% ipython --no-banner

In [1]: import numpy as np

In [2]: np.set_printoptions(precision=1, suppress=True, linewidth=140)

In [3]: mat = np.load("m.npy")

In [4]: print(mat)
[[ 12.1  12.2   5.9  18.   12.   -0.1  17.9  17.9  -0.1   0.1]
 [ -4.   -4.1  -2.1  -5.9  -4.    0.1  -5.8  -5.9   0.    0.2]
 [-10.  -10.2  -5.  -15.  -10.   -0.1 -14.8 -14.8   0.   -0.1]
 [-12.1 -12.   -6.2 -18.1 -12.1  -0.1 -17.9 -17.8   0.1   0. ]
 [ -7.9  -8.1  -4.  -12.   -8.    0.  -12.1 -12.    0.    0.2]
 [ -8.1  -8.1  -3.9 -11.6  -8.    0.  -11.8 -12.    0.    0. ]]

In [5]: left, sigma, VT = np.linalg.svd(mat)

In [6]: print(sigma)
[72.8  0.4  0.4  0.3  0.2  0.2]

In [7]: A2 = left[:, :1] @ np.diag(sigma[:1]) @ VT[:1]

In [8]: print(np.linalg.matrix_rank(A2))
1

In [9]: print(round(float(np.linalg.norm(mat - A2, 2)), 1), np.round(sigma[1], 1))
0.4 0.4

In [10]: u, v = mat[0], mat[4]

In [11]: print(np.round(u @ u, 1))
1438.9

In [12]: pr = (u @ v) / (u @ u) * u

In [13]: print(pr)
[ -8.1  -8.2  -3.9 -12.   -8.    0.1 -12.  -12.    0.1  -0.1]

In [14]: print(np.round((v - pr) @ u, 1))
-0.0

In [15]: W = np.array([[3, 4, 1, 6, 3],
    ...:     [0, 3, 4, 6, 1],
    ...:     [6, 9, 0, 9, 5],
    ...:     [3, 2, 1, 2, 1],
    ...:     [5, 2, 1, 4, 7],
    ...:     [2, 7, 2, 0, 7],
    ...:     [1, 2, 5, 6, 6],
    ...:     [4, 7, 7, 8, 6],
    ...:     [0, 4, 7, 6, 4],
    ...:     [8, 9, 0, 6, 6]])

In [16]: b = np.array([0, 2, 0, 2, 0])

In [17]: H = np.maximum(mat @ W + b, 0)

In [18]: print(np.linalg.matrix_rank(H))
1

In [19]: print((H > 0).mean(axis=0))
[0.2 0.2 0.2 0.2 0.2]

In [20]: print(H)
[[275.8 361.  304.8 535.5 394.3]
 [  0.    0.    0.    0.    0. ]
 [  0.    0.    0.    0.    0. ]
 [  0.    0.    0.    0.    0. ]
 [  0.    0.    0.    0.    0. ]
 [  0.    0.    0.    0.    0. ]]

In [21]: W2 = np.array([[1, 3], [1, 3], [1, 1], [3, 3], [2, 1]])

In [22]: print(W @ W2)
[[32 43]
 [27 32]
 [52 77]
 [14 23]
 [34 41]
 [25 36]
 [38 38]
 [54 70]
 [37 41]
 [47 75]]

In [23]: print(np.abs(np.diag(np.linalg.qr(H)[1])) > 1e-9)
[ True False False False False]

In [24]: print(np.round(np.trace(np.linalg.pinv(H) @ H), 1))
1.0

In [25]: print(np.allclose(H[:-1].T @ np.linalg.lstsq(H[:-1].T, H[-1])[0], H[-1]))
True

In [26]: print(np.linalg.lstsq(H[:-1].T, H[-1])[2])
1

In [27]: print(np.unique(H.round(6), axis=0).shape)
(2, 5)

In [28]: print(H @ np.linalg.pinv(H) @ H)
[[275.8 361.  304.8 535.5 394.3]
 [  0.    0.    0.    0.    0. ]
 [  0.    0.    0.    0.    0. ]
 [  0.    0.    0.    0.    0. ]
 [  0.    0.    0.    0.    0. ]
 [  0.    0.    0.    0.    0. ]]

In [29]: print(np.linalg.cond(mat) > 100)
True

In [30]: X = np.load("layer15.npy")

In [31]: print(X)
[[ 0.  1.  0.  0.]
 [ 0. -1. -2.  2.]
 [-1. -1. -2.  1.]
 [-1. -1.  0. -1.]]

In [32]: print(round(float(np.linalg.eigvals(X).sum().real), 1))
-4.0

In [33]: print(np.linalg.matrix_rank(X, rtol=0.1))
3

In [34]: print(np.linalg.cond(X) > 100)
True

In [35]: print(np.argsort(-np.linalg.norm(X, axis=0).round(6), kind="stable")[:3])
[2 3 1]

In [36]: print([round(float(x), 1) for x in np.linalg.svd(X, compute_uv=False)[:3]])
[3.9, 2.0, 0.9]

In [37]: J = np.loadtxt("run12.csv", delimiter=",")

In [38]: print(J.round(1) + 0)
[[ 0.4  0.  -0.2 -0.4 -0.2]
 [ 0.   0.   0.   0.   0. ]
 [-0.2  0.   0.1  0.2  0.1]
 [-0.4  0.   0.2  0.4  0.2]
 [-0.2  0.   0.1  0.2  0.1]]

In [39]: print(np.linalg.lstsq(J[:-1].T, J[-1])[2])
1

In [40]: print(np.round(np.trace(np.linalg.pinv(J) @ J), 1))
1.0

In [41]: print(np.abs(np.diag(np.linalg.qr(J)[1])) > 1e-9)
[ True False False False False]

In [42]: print(np.unique(J.round(6), axis=0).shape)
(5, 5)

In [43]: rng = np.random.default_rng(11)

In [44]: A2 = J + rng.integers(-2, 3, (5, 1)) @ rng.integers(-2, 3, (1, 5))

In [45]: print(A2.round(1) + 0)
[[-1.6 -2.   3.8 -0.4  3.8]
 [-2.  -2.   4.   0.   4. ]
 [ 0.8  1.  -1.9  0.2 -1.9]
 [-0.4  0.   0.2  0.4  0.2]
 [-0.2  0.   0.1  0.2  0.1]]

In [46]: print(np.abs(A2 - J).sum(axis=1))
[12. 12.  6.  0.  0.]

In [47]: K = np.load("w.npy")

In [48]: print(K)
[[ 2  0  2  2]
 [ 4  0  2  3]
 [ 2 -2  0  3]
 [ 3 -1 -2  1]
 [ 4  0 -3  1]
 [ 5 -2 -3  3]
 [ 5  0 -5  5]
 [ 6  0 -7  4]
 [ 8 -1 -9  2]
 [10 -3 -7  3]
 [ 9 -2 -8  5]
 [ 7 -3 -8  7]
 [ 9 -1 -9  5]]

In [49]: Xs = K - K.mean(axis=0)

In [50]: left, sigma, VT = np.linalg.svd(Xs, full_matrices=False)

In [51]: print(VT[0] * np.sign(VT[0, np.abs(VT[0]).argmax()]))
[-0.5  0.1  0.8 -0.2]

In [52]: print((np.sign(left[:, 0]) == np.sign(left[0, 0])).astype(int))
[1 1 1 1 1 1 0 0 0 0 0 0 0]

In [53]: print(round(float((sigma ** 2).sum() ** 2 / (sigma ** 4).sum()), 1))
1.4

In [54]: print(np.abs(left[:, 0]).argmax())
0

In [55]: print(np.linalg.matrix_rank(Xs))
4

In [56]: print(sigma)
[16.8  5.2  4.1  3.1]

In [57]: m1 = np.load("mat.npy")

In [58]: print(m1)
[[0.3 0.  0.3 0.3]
 [0.3 0.3 0.3 0. ]
 [0.  0.  1.  0. ]
 [0.  0.3 0.3 0.3]]

In [59]: print(np.round(np.einsum("ij,ji->", m1, m1), 1))
1.3

In [60]: print(np.round(np.linalg.det(m1[::-1]), 1))
0.1

In [61]: print(round(float(np.einsum("ii->", m1)), 1))
2.0

In [62]: print(round(np.linalg.det(m1.T), 1))
0.1

In [63]: print(np.poly(m1))
[ 1.  -2.   1.3 -0.4  0.1]

In [64]: x0 = np.array([0, 1, 0, 3])

In [65]: target = m1 @ x0

In [66]: b, lr = np.zeros(4), 1 / np.linalg.norm(m1, 2) ** 2

In [67]: for i in range(3):
    ...:     b -= lr * m1.T @ (m1 @ b - target)
    ...:     if i % 1 == 0: print(i, round(np.linalg.norm(m1 @ b - target), 1))
    ...: 
0 1.2
1 1.0
2 0.8

In [68]: print(b)
[0.5 0.7 0.4 1.1]

In [69]: print(round(np.linalg.cond(m1), 1))
3.6

In [70]: print(np.linalg.matrix_power(m1, 2))
[[0.1 0.1 0.6 0.2]
 [0.2 0.1 0.6 0.1]
 [0.  0.  1.  0. ]
 [0.1 0.2 0.6 0.1]]

In [71]: print(np.round(np.linalg.matrix_power(m1, 100), 1) + 0)
[[0. 0. 1. 0.]
 [0. 0. 1. 0.]
 [0. 0. 1. 0.]
 [0. 0. 1. 0.]]

In [72]: print(np.sort(np.abs(np.linalg.eigvals(m1)))[::-1])
[1.  0.7 0.3 0.3]

In [73]: pr = np.eye(4)[2]

In [74]: for _ in range(7):
    ...:     pr = pr @ m1
    ...:     print(pr.round(1))
    ...: 
[0. 0. 1. 0.]
[0. 0. 1. 0.]
[0. 0. 1. 0.]
[0. 0. 1. 0.]
[0. 0. 1. 0.]
[0. 0. 1. 0.]
[0. 0. 1. 0.]

In [75]: Q, vecs = np.linalg.qr(m1[:, :2])[0], np.linalg.qr(m1[:, 2:])[0]

In [76]: sigma = np.linalg.svd(Q.T @ vecs, compute_uv=False)

In [77]: print(sigma.round(1) + 0)
[0.6 0. ]

In [78]: print(np.degrees(np.arccos(sigma.clip(0, 1))))
[50.8 90. ]

In [79]: data = np.loadtxt("case6.csv", delimiter=",")

In [80]: print(data)
[[0. 0. 0. 0.]
 [3. 0. 0. 1.]
 [3. 2. 3. 4.]
 [0. 0. 0. 0.]
 [8. 0. 2. 3.]
 [0. 2. 3. 3.]
 [0. 0. 0. 0.]
 [0. 0. 0. 0.]
 [0. 0. 0. 0.]
 [0. 0. 0. 0.]
 [5. 2. 5. 5.]
 [0. 0. 0. 0.]
 [0. 0. 0. 0.]
 [3. 0. 2. 1.]
 [5. 2. 3. 5.]
 [5. 0. 0. 2.]
 [0. 0. 0. 0.]
 [8. 0. 2. 3.]
 [0. 0. 0. 0.]
 [0. 0. 0. 0.]
 [3. 0. 2. 1.]
 [3. 2. 5. 4.]]

In [81]: left, sigma, VT = np.linalg.svd(data)

In [82]: print(np.argmax(sigma[:-1] / (sigma[1:] + 1e-6)) + 1)
3

In [83]: A2 = left[:, :3] @ np.diag(sigma[:3]) @ VT[:3]

In [84]: print(np.linalg.matrix_rank(data, rtol=0.05))
3

In [85]: print(A2.round(1) + 0)
[[ 0.   0.   0.   0. ]
 [ 3.  -0.1  0.   1. ]
 [ 3.   1.9  3.   4. ]
 [ 0.   0.   0.   0. ]
 [ 8.   0.   2.   3. ]
 [ 0.   2.   3.   3. ]
 [ 0.   0.   0.   0. ]
 [ 0.   0.   0.   0. ]
 [ 0.   0.   0.   0. ]
 [ 0.   0.   0.   0. ]
 [ 5.   2.1  5.   5. ]
 [ 0.   0.   0.   0. ]
 [ 0.   0.   0.   0. ]
 [ 3.   0.   2.   1. ]
 [ 5.   2.   3.   5. ]
 [ 5.   0.   0.   2. ]
 [ 0.   0.   0.   0. ]
 [ 8.   0.   2.   3. ]
 [ 0.   0.   0.   0. ]
 [ 0.   0.   0.   0. ]
 [ 3.   0.   2.   1. ]
 [ 3.   2.   5.   4. ]]

In [86]: print(round(np.abs(data - A2).max(), 1))
0.1

In [87]: print(round(float(np.linalg.norm(data - A2) / np.linalg.norm(data)), 1))
0.0

In [88]: gram = np.cov(data, rowvar=False)

In [89]: print(np.argwhere(np.triu(np.abs(np.corrcoef(data.T)) > 0.8, 1)))
[[1 2]
 [1 3]
 [2 3]]

In [90]: print(np.corrcoef(data.T))
[[1.  0.2 0.5 0.7]
 [0.2 1.  0.8 0.8]
 [0.5 0.8 1.  0.9]
 [0.7 0.8 0.9 1. ]]

In [91]: print(np.round(np.linalg.eigvalsh(gram)[::-1], 1) + 0)
[11.1  2.7  0.3  0. ]

In [92]: print(np.argsort(-data.std(axis=0).round(6), kind="stable"))
[0 3 2 1]

In [93]: print(np.round(np.corrcoef(data[:, 0], data[:, 2])[0, 1], 1))
0.5

In [94]: print(data.std(axis=0))
[2.6 0.8 1.6 1.8]

In [95]: print(np.polyfit(data[:, 0], data[:, 2], 1))
[0.3 0.5]

In [96]: print(gram.shape)
(4, 4)

In [97]: print(np.median(data, axis=0))
[0.  0.  0.  0.5]

In [98]: Xs = data - data.mean(axis=0)

In [99]: vecs = np.linalg.svd(Xs)[2][:3]

In [100]: A2 = Xs - Xs @ vecs.T @ vecs

In [101]: print(np.linalg.norm(A2, axis=1).round(6).argmax())
2

In [102]: print(np.round(A2.std(axis=0), 1) + 0)
[0. 0. 0. 0.]

In [103]: print(np.diag(vecs.T @ vecs))
[1.  0.3 1.  0.7]

In [104]: print(np.round(np.linalg.norm(A2) / np.linalg.norm(Xs), 1))
0.0

In [105]: print((Xs @ vecs.T).std(axis=0))
[3.3 1.6 0.5]

In [106]: hat = data @ np.linalg.solve(data.T @ data, data.T)

In [107]: print(np.round(np.linalg.eigvalsh(hat), 1) + 0)
[0. 0. 0. 0. 0. 0. 0. 0. 0. 0. 0. 0. 0. 0. 0. 0. 0. 0. 1. 1. 1. 1.]

In [108]: W2 = data[[5, 12]].astype(float)

In [109]: for _ in range(7):
     ...:     z = np.linalg.norm(data[:, None] - W2, axis=-1).argmin(axis=1)
     ...:     W2 = np.array([data[z == j].mean(axis=0) for j in range(2)])
     ...: 

In [110]: print(z)
[1 1 0 1 0 1 1 1 1 1 0 1 1 1 0 0 1 0 1 1 1 0]

In [111]: print(W2)
[[5.3 1.1 2.9 3.7]
 [0.6 0.1 0.5 0.4]]

In [112]: print(W2[1] - W2[0])
[-4.7 -1.  -2.4 -3.3]

In [113]: F = np.arange(54).reshape(9, 6) + 3

In [114]: print(F)
[[ 3  4  5  6  7  8]
 [ 9 10 11 12 13 14]
 [15 16 17 18 19 20]
 [21 22 23 24 25 26]
 [27 28 29 30 31 32]
 [33 34 35 36 37 38]
 [39 40 41 42 43 44]
 [45 46 47 48 49 50]
 [51 52 53 54 55 56]]

In [115]: left, sigma, VT = np.linalg.svd(F)

In [116]: print(np.argmax(sigma[:-1] / (sigma[1:] + 1e-6)) + 1)
2

In [117]: A2 = left[:, :2] @ np.diag(sigma[:2]) @ VT[:2]

In [118]: print(round(np.abs(F - A2).max(), 1))
0.0

In [119]: print(np.linalg.matrix_rank(F, rtol=0.05))
1

In [120]: print(np.argsort(-np.linalg.norm(F, axis=0).round(6), kind="stable")[:3])
[5 4 3]

In [121]: print(np.linalg.cond(F) > 100)
True

In [122]: print(np.linalg.matrix_rank(F, rtol=0.1))
1

In [123]: rk = np.linalg.matrix_rank(X)

In [124]: print(rk)
3

In [125]: N = np.linalg.svd(X)[2][rk:].T

In [126]: print(np.round(N[:, 0] / N[np.abs(N[:, 0]).round(6).argmax(), 0], 1) + 0)
[ 1.  0. -1. -1.]

In [127]: print(np.allclose(X @ N, 0))
True

In [128]: print(np.round(X @ N, 1) + 0)
[[0.]
 [0.]
 [0.]
 [0.]]

In [129]: print([int(np.linalg.matrix_rank(X[:, :j + 1])) for j in range(4)])
[1, 2, 3, 3]

In [130]: print(np.linalg.matrix_rank(X.T @ X), np.linalg.matrix_rank(X @ X.T))
3 3

In [131]: arr = np.load("out17.npy")

In [132]: print(arr.round(1) + 0)
[[-0.1  0.7  0.1 -0.1 -0.1]
 [ 0.1 -0.2  0.6 -0.5  0.6]
 [ 0.2 -0.5 -0.3 -0.1 -0.2]
 [-0.6  0.2 -0.4 -0.2  0.3]
 [-0.2  0.   0.6  0.2 -0.4]
 [ 0.6  0.3 -0.1 -0.4 -0.2]
 [ 0.4  0.2  0.   0.7  0.5]]

In [133]: print(np.linalg.svd(arr, compute_uv=False))
[1. 1. 1. 1. 1.]

In [134]: A2 = np.c_[arr[:, :1] @ np.array([[0]]), np.array([-1, -1, -1, -1, -2, -2, -1])]

In [135]: print(A2)
[[ 0. -1.]
 [ 0. -1.]
 [ 0. -1.]
 [ 0. -1.]
 [ 0. -2.]
 [ 0. -2.]
 [ 0. -1.]]

In [136]: print(np.linalg.norm(A2 - arr @ np.linalg.lstsq(arr, A2)[0], axis=0))
[0. 3.]

In [137]: print(np.linalg.lstsq(arr, A2[:, 0])[0])
[0. 0. 0. 0. 0.]
